% ipython --no-banner

In [1]: import numpy as np

In [2]: from numpy import linalg as LA

In [3]: np.set_printoptions(precision=4, suppress=True, linewidth=160)

In [4]: J = np.load("run6.npy")

In [5]: print(J)
[[ 0.6    -0.2     2.9979]
 [-0.1     0.3    -0.487 ]
 [-1.7     1.2    -8.4903]
 [-1.1    -1.4    -5.4832]
 [ 0.3     0.4     1.4978]
 [-0.7    -0.2    -3.4706]
 [-0.7     0.5    -3.4708]
 [ 0.7     0.      3.4967]
 [ 0.5     1.2     2.4691]
 [ 2.9     0.4    14.475 ]
 [-0.2     0.9    -0.9978]
 [-0.6    -0.4    -3.0006]
 [-0.1     0.     -0.4817]
 [ 0.4     0.8     2.046 ]
 [ 2.2     0.9    11.0175]
 [ 0.6    -0.2     3.005 ]
 [-0.3    -2.     -1.5045]
 [ 0.5    -0.3     2.4982]
 [-0.6     1.2    -2.9985]
 [-1.1    -1.6    -5.5046]
 [ 0.9     1.6     4.5164]
 [ 0.3    -0.6     1.5097]
 [ 0.1     0.5     0.4742]
 [-1.     -0.3    -5.0184]]

In [6]: G = J.T @ J

In [7]: print(LA.matrix_rank(G))
3

In [8]: print(G)
[[ 24.28     6.36   121.3266]
 [  6.36    19.39    31.8387]
 [121.3266  31.8387 606.2743]]

In [9]: print(np.allclose(G, G.T))
True

In [10]: print(LA.svd(J, compute_uv=False) ** 2)
[632.2739  17.67     0.0003]

In [11]: print(np.diag(G))
[ 24.28    19.39   606.2743]

In [12]: m1 = -2 * np.eye(4) + np.eye(4, k=1)

In [13]: print(m1)
[[-2.  1.  0.  0.]
 [ 0. -2.  1.  0.]
 [ 0.  0. -2.  1.]
 [ 0.  0.  0. -2.]]

In [14]: basis = J[[12, 7]].astype(float)

In [15]: for _ in range(6):
    ...:     labels = LA.norm(J[:, None] - basis, axis=-1).argmin(axis=1)
    ...:     basis = np.array([J[labels == j].mean(axis=0) for j in range(2)])
    ...: 

In [16]: print(labels)
[1 0 0 0 1 0 0 1 1 1 0 0 0 1 1 1 0 1 0 0 1 1 0 0]

In [17]: print(basis[1] - basis[0])
[1.5231 0.4636 7.613 ]

In [18]: print(basis)
[[-0.6231 -0.1    -3.1103]
 [ 0.9     0.3636  4.5027]]

In [19]: print(np.abs(basis[1] - basis[0]).argmax())
2

In [20]: print(np.round(np.abs(LA.eigvals(m1)).max(), 4))
2.0

In [21]: print(np.sort(np.abs(LA.eigvals(m1))))
[2. 2. 2. 2.]

In [22]: print((m1 + m1.T) / 2)
[[-2.   0.5  0.   0. ]
 [ 0.5 -2.   0.5  0. ]
 [ 0.   0.5 -2.   0.5]
 [ 0.   0.   0.5 -2. ]]

In [23]: print(np.trace(m1))
-8.0

In [24]: print(LA.matrix_power(m1, 2))
[[ 4. -4.  1.  0.]
 [ 0.  4. -4.  1.]
 [ 0.  0.  4. -4.]
 [ 0.  0.  0.  4.]]

In [25]: print((m1 - m1.T) / 2)
[[ 0.   0.5  0.   0. ]
 [-0.5  0.   0.5  0. ]
 [ 0.  -0.5  0.   0.5]
 [ 0.   0.  -0.5  0. ]]

In [26]: Y = np.array([[9, -3, -1], [1, -6, -8]])

In [27]: basis = np.kron(Y, m1)

In [28]: print(LA.matrix_rank(basis))
8

In [29]: print(np.round(LA.norm(basis, 2), 4), np.round(LA.norm(Y, 2) * LA.norm(m1, 2), 4))
32.6778 32.6778

In [30]: Y = LA.inv(m1)

In [31]: print(round(float(LA.det(m1) * LA.det(Y)), 4))
1.0

In [32]: print((np.abs(Y) > 1e-9).astype(int))
[[1 1 1 1]
 [0 1 1 1]
 [0 0 1 1]
 [0 0 0 1]]

In [33]: print(np.allclose(Y, m1.T))
False

In [34]: print(LA.det(m1) * Y)
[[-8. -4. -2. -1.]
 [-0. -8. -4. -2.]
 [-0. -0. -8. -4.]
 [-0. -0. -0. -8.]]

In [35]: print(np.round(LA.cond(m1), 4))
2.271

In [36]: print(round(float(LA.det(m1[::-1])), 4))
16.0

In [37]: print(round(LA.det(m1.T), 4))
16.0

In [38]: print(np.kron(np.eye(2, dtype=int), m1))
[[-2.  1.  0.  0. -0.  0.  0.  0.]
 [ 0. -2.  1.  0.  0. -0.  0.  0.]
 [ 0.  0. -2.  1.  0.  0. -0.  0.]
 [ 0.  0.  0. -2.  0.  0.  0. -0.]
 [-0.  0.  0.  0. -2.  1.  0.  0.]
 [ 0. -0.  0.  0.  0. -2.  1.  0.]
 [ 0.  0. -0.  0.  0.  0. -2.  1.]
 [ 0.  0.  0. -0.  0.  0.  0. -2.]]

In [39]: print(np.poly(m1))
[ 1.  8. 24. 32. 16.]

In [40]: print(np.round(LA.eigvals(m1).sum().real, 4))
-8.0

In [41]: print(np.einsum("ij,ji->", m1, m1))
16.0

In [42]: print(np.einsum("ii->", m1))
-8.0

In [43]: print(LA.eigvals(m1))
[-2. -2. -2. -2.]

In [44]: feats = np.load("dump.npy")

In [45]: print(feats)
[[ 2  0  0  0]
 [ 0 -1  0  0]
 [ 1 -2 -3  0]
 [ 2 -1 -1  2]]

In [46]: print(feats.reshape(-1, 2))
[[ 2  0]
 [ 0  0]
 [ 0 -1]
 [ 0  0]
 [ 1 -2]
 [-3  0]
 [ 2 -1]
 [-1  2]]

In [47]: print(feats.ravel(order="F"))
[ 2  0  1  2  0 -1 -2 -1  0  0 -3 -1  0  0  0  2]

In [48]: t3 = feats.reshape(4, 2, -1)

In [49]: print(t3.shape)
(4, 2, 2)

In [50]: print(t3.sum(axis=1))
[[ 2  0]
 [ 0 -1]
 [-2 -2]
 [ 1  1]]

In [51]: Y = np.array([[-1, -1, -2], [-1, 0, 2], [1, 1, 1], [0, 0, -3]])

In [52]: print(np.einsum("ij->j", feats))
[ 5 -4 -4  2]

In [53]: print(feats @ Y)
[[ -2  -2  -4]
 [  1   0  -2]
 [ -2  -4  -9]
 [ -2  -3 -13]]

In [54]: print(np.einsum("ik,kj->ij", feats, Y))
[[ -2  -2  -4]
 [  1   0  -2]
 [ -2  -4  -9]
 [ -2  -3 -13]]

In [55]: print(np.einsum("ik,kj->ji", feats, Y))
[[ -2   1  -2  -2]
 [ -2   0  -4  -3]
 [ -4  -2  -9 -13]]

In [56]: print(np.einsum("ij,ij->i", feats, feats))
[ 4  1 14 10]

In [57]: print(LA.matrix_rank(feats @ Y))
3

In [58]: print(Y.T @ feats.T)
[[ -2   1  -2  -2]
 [ -2   0  -4  -3]
 [ -4  -2  -9 -13]]

In [59]: print(np.vstack([feats, Y.T]).shape)
(7, 4)

In [60]: def softmax(z):
    ...:     e = np.exp(z - z.max(axis=-1, keepdims=True))
    ...:     return e / e.sum(axis=-1, keepdims=True)
    ...: 

In [61]: print(softmax(feats[2]))
[0.6964 0.0347 0.0128 0.2562]

In [62]: print(np.round(softmax(10 * feats[2]), 4) + 0)
[1. 0. 0. 0.]

In [63]: print(softmax(feats[2] + 3))
[0.6964 0.0347 0.0128 0.2562]

In [64]: print(softmax(feats).sum(axis=1))
[1. 1. 1. 1.]

In [65]: att = feats @ feats.T / np.sqrt(4)

In [66]: print(softmax(att)[2] @ feats)
[ 1.0292 -1.9636 -2.9273  0.0583]

In [67]: print(softmax(att).round(6).argmax(axis=1))
[0 2 2 3]

In [68]: rng = np.random.default_rng(9092)

In [69]: labels = rng.permutation(4)

In [70]: print(labels)
[2 1 3 0]

In [71]: Y = feats[labels][:, labels]

In [72]: print(np.sort(np.abs(LA.eigvals(Y))))
[1. 2. 2. 3.]

In [73]: print(np.diag(Y))
[-3 -1  2  2]

In [74]: print(np.trace(Y))
0

In [75]: E = np.array([[1.0, 1.0, 2.0, 5.0, -8.0],
    ...:     [2.0, 1.0, 0.0, 8.0, -7.0],
    ...:     [-2.0, 1.0, 2.0, -5.0, 4.0],
    ...:     [0.0, 0.0, 0.0, 2.0, 1.0],
    ...:     [0.0, 0.0, 0.0, 2.0, 1.0]])

In [76]: Y = E[0, 0] * E[1:] - np.outer(E[1:, 0], E[0])

In [77]: print(Y)
[[  0.  -1.  -4.  -2.   9.]
 [  0.   3.   6.   5. -12.]
 [  0.   0.   0.   2.   1.]
 [  0.   0.   0.   2.   1.]]

In [78]: print(np.flatnonzero(~Y.round(6).any(axis=1)))
[]

In [79]: print(E[:, 0] / E[0, 0])
[ 1.  2. -2.  0.  0.]

In [80]: print(LA.matrix_rank(Y), LA.matrix_rank(E))
3 4

In [81]: print(np.abs(Y).max())
12.0

In [82]: print(Y.sum(axis=1))
[2. 2. 3. 3.]

In [83]: print(LA.matrix_rank(Y))
3

In [84]: print(Y.shape)
(4, 5)

In [85]: print(round(LA.norm(Y), 4))
18.0555

In [86]: print(np.unravel_index(np.abs(Y).argmax(), Y.shape))
(np.int64(1), np.int64(4))

In [87]: print(np.count_nonzero(Y))
12

In [88]: print(Y.sum(axis=0))
[ 0.  2.  2.  7. -1.]

In [89]: print(np.round(LA.svd(Y, compute_uv=False), 4) + 0)
[17.7079  3.4358  0.7907  0.    ]

In [90]: labels = rng.permutation(5)

In [91]: print(labels)
[2 0 1 3 4]

In [92]: Y = E[labels][:, labels]

In [93]: print(Y)
[[ 2. -2.  1. -5.  4.]
 [ 2.  1.  1.  5. -8.]
 [ 0.  2.  1.  8. -7.]
 [ 0.  0.  0.  2.  1.]
 [ 0.  0.  0.  2.  1.]]

In [94]: U, sv, Vh = LA.svd(E)

In [95]: evecs = Vh[:(sv > 1e-8).sum()]

In [96]: x0 = E[3] + -3 * E[0] + rng.integers(2) * np.eye(5)[4]

In [97]: print(x0)
[ -3.  -3.  -6. -13.  25.]

In [98]: print(np.diag(evecs.T @ evecs))
[0.2001 0.9972 0.8338 0.9938 0.9751]

In [99]: print(round(float(LA.norm(x0 - evecs.T @ evecs @ x0)), 4))
0.0

In [100]: print(np.allclose(evecs.T @ evecs @ x0, x0))
True

In [101]: print(evecs.T @ evecs)
[[ 0.2001  0.0471 -0.3646  0.0706 -0.1412]
 [ 0.0471  0.9972  0.0214 -0.0042  0.0083]
 [-0.3646  0.0214  0.8338  0.0322 -0.0643]
 [ 0.0706 -0.0042  0.0322  0.9938  0.0125]
 [-0.1412  0.0083 -0.0643  0.0125  0.9751]]

In [102]: print(np.round(LA.det(E), 4))
0.0

In [103]: print(np.allclose(E, E.T))
False

In [104]: print(np.allclose(E @ E.T, E.T @ E))
False

In [105]: print((E + E.T) / 2)
[[ 1.   1.5  0.   2.5 -4. ]
 [ 1.5  1.   0.5  4.  -3.5]
 [ 0.   0.5  2.  -2.5  2. ]
 [ 2.5  4.  -2.5  2.   1.5]
 [-4.  -3.5  2.   1.5  1. ]]

In [106]: print(np.round(np.abs(LA.eigvals(E)).max(), 4))
3.0

In [107]: print(LA.matrix_power(E, 3))
[[ -5.   9.  10. -29.  -9.]
 [  2.  11.  16.  20. -39.]
 [ -2.  -3.  -8.  -8.  27.]
 [  0.   0.   0.  18.   9.]
 [  0.   0.   0.  18.   9.]]

In [108]: X = np.load("case9.npy")

In [109]: print(X)
[[-0.5185 -0.693   0.4013  0.2533  0.1605]
 [ 0.3111 -0.0112  0.7508 -0.2501 -0.5261]
 [ 0.1037 -0.1926 -0.3174  0.6208 -0.6826]
 [ 0.7259 -0.6072 -0.1559 -0.097   0.2658]
 [ 0.3111  0.3374  0.3876  0.6917  0.401 ]]

In [110]: Y = X / np.sqrt((X ** 2).mean(axis=1, keepdims=True))

In [111]: print(LA.norm(Y, axis=1))
[2.2361 2.2361 2.2361 2.2361 2.2361]

In [112]: print(LA.matrix_rank(Y) == LA.matrix_rank(X))
True

In [113]: labels = rng.permutation(5)

In [114]: Y = X[:, labels] * rng.choice([-1, 1], 5)

In [115]: print(Y)
[[ 0.1605  0.4013 -0.693  -0.2533  0.5185]
 [-0.5261  0.7508 -0.0112  0.2501 -0.3111]
 [-0.6826 -0.3174 -0.1926 -0.6208 -0.1037]
 [ 0.2658 -0.1559 -0.6072  0.097  -0.7259]
 [ 0.401   0.3876  0.3374 -0.6917 -0.3111]]

In [116]: U, _, Vh = LA.svd(X.T @ Y)

In [117]: print(np.round(U @ Vh, 4) + 0)
[[ 0.  0.  0.  0. -1.]
 [ 0.  0.  1.  0.  0.]
 [ 0.  1.  0.  0.  0.]
 [ 0.  0.  0. -1.  0.]
 [ 1.  0.  0.  0.  0.]]

In [118]: print(np.round(LA.lstsq(X, Y)[0], 4) + 0)
[[ 0.  0.  0.  0. -1.]
 [ 0.  0.  1.  0.  0.]
 [ 0.  1.  0.  0.  0.]
 [ 0.  0.  0. -1.  0.]
 [ 1.  0.  0.  0.  0.]]

In [119]: print(labels)
[4 2 1 3 0]

In [120]: t3 = np.stack([X, -1 * X, X[::-1]])

In [121]: print(LA.matrix_rank(t3))
[5 5 5]

In [122]: print(LA.norm(t3, axis=(1, 2)))
[2.2361 2.2361 2.2361]

In [123]: print(t3.sum(axis=0))
[[ 0.3111  0.3374  0.3876  0.6917  0.401 ]
 [ 0.7259 -0.6072 -0.1559 -0.097   0.2658]
 [ 0.1037 -0.1926 -0.3174  0.6208 -0.6826]
 [ 0.3111 -0.0112  0.7508 -0.2501 -0.5261]
 [-0.5185 -0.693   0.4013  0.2533  0.1605]]

In [124]: print((t3 @ X.T).shape)
(3, 5, 5)

In [125]: K = np.loadtxt("m.csv", delimiter=",")

In [126]: print(K)
[[ 7.3115 -4.5618  4.4045 -0.5448]
 [ 5.6686 -1.5728  3.88   -1.1984]
 [ 6.621  -3.7512  1.6091  1.0185]
 [ 6.8781 -3.4547  0.717   0.705 ]
 [ 4.7015 -5.3906  1.0593  0.3296]
 [ 6.6258 -3.0347  3.758   0.03  ]
 [ 5.3064 -2.6585  3.0143 -0.1386]
 [ 5.8977 -4.1708  4.7122 -0.0402]
 [ 5.9061 -3.9504  2.8098  1.0003]
 [ 5.0045 -3.5508  3.9178 -0.0748]
 [ 6.861  -2.6342  3.7281 -1.1993]
 [ 4.4966 -0.239   3.859   0.377 ]
 [ 5.7321 -3.0126  3.244   0.3019]
 [ 6.7478 -3.3833  3.6156  1.2013]
 [ 6.0657 -2.4917  1.2214 -0.067 ]
 [ 7.0144 -3.2174  2.854  -0.4429]]

In [127]: labels = K[:, 0] > np.median(K[:, 0])

In [128]: u = K[labels].mean(axis=0) - K[~labels].mean(axis=0)

In [129]: print(u)
[ 1.4265 -0.2479 -0.5736  0.018 ]

In [130]: print(((K - K.mean(axis=0)) @ u > 0).astype(int))
[1 0 1 1 0 1 0 0 1 0 1 0 0 1 1 1]

In [131]: print(np.argsort(-np.abs(u).round(6), kind="stable"))
[0 2 1 3]

In [132]: print((((K - K.mean(axis=0)) @ u > 0) == labels).mean())
0.9375

In [133]: basis = K[[12, 11]].astype(float)

In [134]: for _ in range(5):
     ...:     labels = LA.norm(K[:, None] - basis, axis=-1).argmin(axis=1)
     ...:     basis = np.array([K[labels == j].mean(axis=0) for j in range(2)])
     ...: 

In [135]: print(labels)
[0 1 0 0 0 0 0 0 0 0 0 1 0 0 0 0]

In [136]: print(np.bincount(labels))
[14  2]

In [137]: Xc = K - K.mean(axis=0)

In [138]: U, sv, Vh = LA.svd(Xc, full_matrices=False)

In [139]: print(np.abs(Vh[0]).argmax())
2

In [140]: print(np.abs(U[:, 0]).argmax())
4

In [141]: print(LA.matrix_rank(Xc))
4

In [142]: print(np.searchsorted(np.cumsum(sv ** 2) / (sv ** 2).sum(), 0.9) + 1)
3

In [143]: print(round(float((sv ** 2).sum() ** 2 / (sv ** 4).sum()), 4))
3.0018

In [144]: print(np.round(Xc.mean(axis=0), 4) + 0)
[0. 0. 0. 0.]

In [145]: U, sv, Vh = LA.svd(K, full_matrices=False)

In [146]: print(np.abs(Vh[0]))
[0.8065 0.4305 0.4051 0.0089]

In [147]: print(sv)
[30.1929  5.4027  3.4615  2.4292]

In [148]: print(U.shape, sv.shape, Vh.shape)
(16, 4) (4,) (4, 4)

In [149]: print(np.round(U.T @ K @ Vh.T, 4) + 0)
[[30.1929  0.      0.      0.    ]
 [ 0.      5.4027  0.      0.    ]
 [ 0.      0.      3.4615  0.    ]
 [ 0.      0.      0.      2.4292]]

In [150]: print(np.cumsum(sv ** 2) / np.sum(sv ** 2))
[0.9509 0.9813 0.9938 1.    ]

In [151]: W = np.array([[-2, 0], [2, -2], [-1, 1], [-1, 0]])

In [152]: c = np.array([2, 1])

In [153]: H = np.maximum(K @ W + c, 0)

In [154]: print(LA.matrix_rank(H))
1

In [155]: print((H > 0).mean(axis=0))
[0. 1.]

In [156]: print((H > 0).astype(int))
[[0 1]
 [0 1]
 [0 1]
 [0 1]
 [0 1]
 [0 1]
 [0 1]
 [0 1]
 [0 1]
 [0 1]
 [0 1]
 [0 1]
 [0 1]
 [0 1]
 [0 1]
 [0 1]]

In [157]: basis = np.array([[1, -1], [-2, 0]])

In [158]: print((H @ basis).round(6).argmax(axis=1))
[1 1 1 1 1 1 1 1 1 1 1 1 1 1 1 1]

In [159]: A = np.load("sample1.npy")

In [160]: print(A)
[[ 0.25    0.0833 -0.0833  0.4167]
 [ 0.0833  0.0278 -0.0278  0.1389]
 [-0.0833 -0.0278  0.0278 -0.1389]
 [ 0.4167  0.1389 -0.1389  0.6944]]

In [161]: U, sv, Vh = LA.svd(A)

In [162]: print(np.argmax(sv[:-1] / (sv[1:] + 1e-6)) + 1)
1

In [163]: Y = U[:, :1] @ np.diag(sv[:1]) @ Vh[:1]

In [164]: print(LA.matrix_rank(Y))
1

In [165]: print(Y)
[[ 0.25    0.0833 -0.0833  0.4167]
 [ 0.0833  0.0278 -0.0278  0.1389]
 [-0.0833 -0.0278  0.0278 -0.1389]
 [ 0.4167  0.1389 -0.1389  0.6944]]

In [166]: print(round(np.abs(A - Y).max(), 4))
0.0
